% ipython --no-banner

In [1]: import numpy as np

In [2]: import numpy.linalg as la

In [3]: np.set_printoptions(precision=3, suppress=True, linewidth=200, sign=" ")

In [4]: rd = lambda a: np.round(a, 3) + 0

In [5]: data = np.load("arr.npy")

In [6]: data
Out[6]: 
array([[ 4, -6, -2, -2],
       [-6,  6,  0,  6],
       [-2,  0, -4, -6],
       [-2,  6, -6,  4]])

In [7]: # equal to its transpose

In [8]: rng = np.random.default_rng(53)

In [9]: other = data + rng.integers(-2, 3, (4, 3)) @ rng.integers(-2, 3, (3, 4))

In [10]: other
Out[10]: 
array([[ 4, -9, -6, -4],
       [-4, 13,  0, 10],
       [-1,  5, -2, -3],
       [-5, -3, -4, -1]])

In [11]: la.matrix_rank(other - data, tol=1e-8)
Out[11]: np.int64(2)

In [12]: np.abs(other - data).sum(axis=1)
Out[12]: array([  9,  13,  11,  19])

In [13]: other = la.inv(data)

In [14]: rd(la.slogdet(data)[0])
Out[14]: np.float64(1.0)

In [15]: rd(other)
Out[15]: 
array([[-0.125, -0.25 , -0.125,  0.125],
       [-0.25 , -0.19 , -0.036,  0.107],
       [-0.125, -0.036, -0.054, -0.089],
       [ 0.125,  0.107, -0.089,  0.018]])

In [16]: rd(data @ other)
Out[16]: 
array([[ 1.,  0.,  0.,  0.],
       [ 0.,  1.,  0.,  0.],
       [ 0.,  0.,  1.,  0.],
       [ 0.,  0.,  0.,  1.]])

In [17]: rd(la.cond(data))
Out[17]: np.float64(7.068)

In [18]: rd(la.inv(other))
Out[18]: 
array([[ 4., -6., -2., -2.],
       [-6.,  6.,  0.,  6.],
       [-2.,  0., -4., -6.],
       [-2.,  6., -6.,  4.]])

In [19]: rd(la.det(data) * la.det(other))
Out[19]: np.float64(1.0)

In [20]: other = np.array([[0, -3, 1], [-1, 1, -1]])

In [21]: cent = np.kron(other, data)

In [22]: cent
Out[22]: 
array([[  0,   0,   0,   0, -12,  18,   6,   6,   4,  -6,  -2,  -2],
       [  0,   0,   0,   0,  18, -18,   0, -18,  -6,   6,   0,   6],
       [  0,   0,   0,   0,   6,   0,  12,  18,  -2,   0,  -4,  -6],
       [  0,   0,   0,   0,   6, -18,  18, -12,  -2,   6,  -6,   4],
       [ -4,   6,   2,   2,   4,  -6,  -2,  -2,  -4,   6,   2,   2],
       [  6,  -6,   0,  -6,  -6,   6,   0,   6,   6,  -6,   0,  -6],
       [  2,   0,   4,   6,  -2,   0,  -4,  -6,   2,   0,   4,   6],
       [  2,  -6,   6,  -4,  -2,   6,  -6,   4,   2,  -6,   6,  -4]])

In [23]: x0 = np.array([4, 1, -1, -6])

In [24]: y = data @ x0

In [25]: y
Out[25]: array([ 24, -54,  32, -20])

In [26]: rd(la.solve(data, -1 * y))
Out[26]: array([-4., -1.,  1.,  6.])

In [27]: rd(la.solve(data, y + data[:, 3]))
Out[27]: array([ 4.,  1., -1., -5.])
